$ ipython --no-banner

In [1]: import numpy as np

In [2]: import numpy.linalg as la

In [3]: np.set_printoptions(precision=3, suppress=True, linewidth=120)

In [4]: tidy = lambda a: np.round(a, 3) + 0

In [5]: feats = np.load("out18.npy")

In [6]: print(feats)
[[ 0.  0. -2.  3.]
 [ 4.  3.  2. -4.]
 [ 0.  0.  2.  0.]
 [-2.  0. -2.  5.]]

In [7]: U, s = la.svd(feats)
ValueError: too many values to unpack (expected 2)


In [8]: U, s, Vh = la.svd(feats, full_matrices=False)

In [9]: print(tidy(s / s[0]))
[1.    0.349 0.212 0.074]

In [10]: print(tidy(s))
[9.002 3.144 1.909 0.667]

In [11]: print(tidy(np.cumsum(s ** 2) / np.sum(s ** 2)))
[0.853 0.957 0.995 1.   ]

In [12]: print(np.allclose(U * s @ Vh, feats))
True

In [13]: print(tidy(np.sqrt((s ** 2).sum())), tidy(la.norm(feats)))
9.747 9.747

In [14]: print(np.abs(U[:, 0]).round(6).argmax())
1

In [15]: print(tidy(Vh @ Vh.T))
[[1. 0. 0. 0.]
 [0. 1. 0. 0.]
 [0. 0. 1. 0.]
 [0. 0. 0. 1.]]

In [16]: print(tidy(np.abs(Vh[0])))
[0.45  0.235 0.389 0.769]

In [17]: x = np.array([-1, 0, 2, 1])

In [18]: y = feats @ x

In [19]: print(y)
[-1. -4.  4.  3.]

In [20]: print(tidy(la.solve(feats, y)))
[-1.  0.  2.  1.]

In [21]: print(tidy(la.solve(feats.T, feats[1])))
[0. 1. 0. 0.]

In [22]: q = feats.astype(float).copy()

In [23]: for j in range(4):
    ...:     q[:, j] -= q[:, :j] @ (q[:, :j].T @ q[:, j])
    ...:     q[:, j] /= la.norm(q[:, j])
    ...: 

In [24]: print(tidy(q.T @ q))
[[1. 0. 0. 0.]
 [0. 1. 0. 0.]
 [0. 0. 1. 0.]
 [0. 0. 0. 1.]]

In [25]: print(tidy(q))
[[ 0.     0.    -0.707  0.707]
 [ 0.894  0.447  0.     0.   ]
 [ 0.     0.     0.707  0.707]
 [-0.447  0.894  0.     0.   ]]

In [26]: rng = np.random.default_rng(570)

In [27]: lab = rng.permutation(4)

In [28]: print(lab)
[0 3 2 1]

In [29]: Y = feats[lab][:, lab]

In [30]: print(tidy(np.sort(np.abs(la.eigvals(Y)))))
[2. 2. 3. 3.]

In [31]: print(tidy(la.det(Y)), tidy(la.det(feats[lab])))
36.0 -36.0

In [32]: print(Y)
[[ 0.  3. -2.  0.]
 [-2.  5. -2.  0.]
 [ 0.  0.  2.  0.]
 [ 4. -4.  2.  3.]]

In [33]: r0 = np.array([1, 5, 5, 4])

In [34]: Y = feats + np.outer(r0, np.eye(4)[0])

In [35]: print(Y)
[[ 1.  0. -2.  3.]
 [ 9.  3.  2. -4.]
 [ 5.  0.  2.  0.]
 [ 2.  0. -2.  5.]]

In [36]: m1 = np.array([[0, 1, 0], [1, 0, 1], [0, 1, 0]])

In [37]: print(m1)
[[0 1 0]
 [1 0 1]
 [0 1 0]]

In [38]: rk = la.matrix_rank(m1)

In [39]: print(rk)
2

In [40]: ns = la.svd(m1)[2][rk:].T

In [41]: print([int(la.matrix_rank(m1[:i])) for i in range(1, len(m1) + 1)])
[1, 2, 2]

In [42]: print(m1 @ ns)
[[0.]
 [0.]
 [0.]]

In [43]: print([int(la.matrix_rank(np.delete(m1, i, axis=0))) for i in range(3)])
[2, 1, 2]

In [44]: print([int(la.matrix_rank(m1[:, :j + 1])) for j in range(3)])
[1, 2, 2]

In [45]: x = np.array([3, 4, -3])

In [46]: h = np.maximum(m1 @ x, 0)

In [47]: print(m1.T @ h)
[0 8 0]

In [48]: print(np.maximum(m1 @ (3 * x), 0))
[12  0 12]

In [49]: Y = m1 / la.norm(m1, axis=1, keepdims=True)

In [50]: cov = Y @ Y.T

In [51]: print((cov - 2 * np.eye(3)).round(6).argmax(axis=1))
[2 0 0]

In [52]: print(np.argwhere(np.triu(np.abs(cov) > 0.95, 1)))
[[0 2]]

In [53]: print(cov[2])
[1. 0. 1.]

In [54]: print((np.abs(cov) > 0.9).astype(int))
[[1 0 1]
 [0 1 0]
 [1 0 1]]

In [55]: ang = np.sort(rng.uniform(-2, 2, 11))

In [56]: M = np.c_[ang, ang ** 2, ang ** 3] @ np.array([[-2, 0, 2], [0, 0, 2], [-1, 2, 2]])

In [57]: print(tidy(M))
[[ 11.092 -14.452 -10.843]
 [ 10.835 -14.015 -10.519]
 [  8.172  -9.597  -7.281]
 [  6.41   -6.804  -5.288]
 [  2.424  -1.344  -1.561]
 [  1.422  -0.436  -0.915]
 [  1.055  -0.213  -0.712]
 [ -0.052   0.      0.053]
 [ -0.845   0.121   1.213]
 [ -2.594   1.53    5.032]
 [ -2.944   1.933   5.865]]

In [58]: M @ M
ValueError: matmul: Input operand 1 has a mismatch in its core dimension 0, with gufunc signature (n?,k),(k,m?)->(n?,m?) (size 11 is different from 3)


In [59]: cov = M.T @ M

In [60]: print(np.allclose(cov, cov.T))
True

In [61]: print(tidy(cov))
[[ 373.424 -448.059 -364.819]
 [-448.059  551.808  431.803]
 [-364.819  431.803  374.16 ]]

In [62]: print(tidy(la.eigvalsh(cov)[::-1]))
[1274.379   22.145    2.868]

In [63]: x = np.ones(3)

In [64]: for _ in range(7):
    ...:     x = cov @ x
    ...:     x /= la.norm(x)
    ...:     print(round(x @ cov @ x, 3))
    ...: 
1274.313
1274.379
1274.379
1274.379
1274.379
1274.379
1274.379

In [65]: print(tidy(la.eigvalsh(cov)[-1]))
1274.379

In [66]: print(tidy(x))
[-0.54   0.653  0.532]

In [67]: Y = np.array([[3, 1], [0, 5]])

In [68]: data = np.triu(Y, 1)

In [69]: print(data)
[[0 1]
 [0 0]]

In [70]: print(la.matrix_power(data - np.diag(np.diag(data)), 2))
[[0 0]
 [0 0]]

In [71]: print(np.prod(np.diag(data)), tidy(la.det(data)))
0 0.0

In [72]: print(tidy(np.sort(la.eigvals(data))))
[0. 0.]

In [73]: print(data @ data)
[[0 0]
 [0 0]]

In [74]: print(np.allclose(data @ data.T, data.T @ data))
False

In [75]: print(tidy(la.det(data)))
0.0

In [76]: print(tidy(np.abs(la.eigvals(data)).max()))
0.0

In [77]: print((data + data.T) / 2)
[[0.  0.5]
 [0.5 0. ]]

In [78]: print(data @ data)
[[0 0]
 [0 0]]

In [79]: X = np.loadtxt("mat.csv", delimiter=",")

In [80]: print(X)
[[ 3.  3. -3.]
 [ 6.  0.  0.]
 [ 5. -3.  1.]
 [ 4. -3.  3.]
 [ 5. -1.  3.]
 [ 7. -2.  1.]
 [ 4. -4.  0.]
 [ 7. -2.  3.]
 [ 8. -5.  2.]
 [10. -4.  3.]
 [13. -1.  4.]
 [13. -1.  4.]
 [11.  1.  5.]
 [12.  3.  3.]
 [11.  1.  3.]
 [ 8.  3.  4.]
 [ 7.  1.  6.]
 [ 8.  4.  8.]
 [ 9.  7.  7.]
 [ 8.  5.  6.]
 [ 7.  8.  3.]
 [ 6. 11.  0.]
 [ 5. 11. -1.]]

In [81]: ang = np.radians(15)

In [82]: Rm = np.eye(3)

In [83]: Rm[1, 1] = Rm[0, 0] = np.cos(ang)

In [84]: Rm[1, 0], Rm[0, 1] = -np.sin(ang), np.sin(ang)

In [85]: print(tidy(Rm))
[[ 0.966  0.259  0.   ]
 [-0.259  0.966  0.   ]
 [ 0.     0.     1.   ]]

In [86]: Y = X @ Rm.T

In [87]: print(np.allclose(X @ X.T, Y @ Y.T))
True

In [88]: print(tidy(np.abs(Y - X).max(axis=0)))
[2.677 3.331 0.   ]

In [89]: print(tidy(la.det(Rm)), tidy(np.trace(Rm)))
1.0 2.932

In [90]: print(tidy(la.svd(X, compute_uv=False)), tidy(la.svd(Y, compute_uv=False)))
[42.8   21.576  9.829] [42.8   21.576  9.829]

In [91]: print(tidy(la.norm(data, 2) / la.norm(data)))
1.0

In [92]: print(la.cond(data) > 100)
True

In [93]: r0, g = X[17], X[7]

In [94]: print(r0 @ r0)
144.0

In [95]: pr = (r0 @ g) / (r0 @ r0) * r0

In [96]: print(np.outer(r0, g))
[[ 56. -16.  24.]
 [ 28.  -8.  12.]
 [ 56. -16.  24.]]

In [97]: print(tidy(la.norm(r0 + g) ** 2 + la.norm(r0 - g) ** 2))
412.0

In [98]: q, Rm = la.qr(X)

In [99]: print(tidy(Rm))
[[-39.306  -5.801 -15.01 ]
 [  0.     21.871   0.454]
 [  0.      0.     10.559]]

In [100]: print(tidy(q @ Rm))
[[ 3.  3. -3.]
 [ 6.  0.  0.]
 [ 5. -3.  1.]
 [ 4. -3.  3.]
 [ 5. -1.  3.]
 [ 7. -2.  1.]
 [ 4. -4.  0.]
 [ 7. -2.  3.]
 [ 8. -5.  2.]
 [10. -4.  3.]
 [13. -1.  4.]
 [13. -1.  4.]
 [11.  1.  5.]
 [12.  3.  3.]
 [11.  1.  3.]
 [ 8.  3.  4.]
 [ 7.  1.  6.]
 [ 8.  4.  8.]
 [ 9.  7.  7.]
 [ 8.  5.  6.]
 [ 7.  8.  3.]
 [ 6. 11.  0.]
 [ 5. 11. -1.]]

In [101]: print(tidy(np.abs(np.diag(Rm))))
[39.306 21.871 10.559]

In [102]: print(q.shape, Rm.shape)
(23, 3) (3, 3)

In [103]: W2 = X[[0, 14]].astype(float)

In [104]: for _ in range(6):
     ...:     lab = la.norm(X[:, None] - W2, axis=-1).argmin(axis=1)
     ...:     W2 = np.array([X[lab == j].mean(axis=0) for j in range(2)])
     ...: 

In [105]: print(lab)
[0 1 1 1 1 1 1 1 1 1 1 1 1 1 1 1 1 1 1 1 0 0 0]

In [106]: print(tidy(W2))
[[ 5.25   8.25  -0.25 ]
 [ 8.211 -0.053  3.474]]
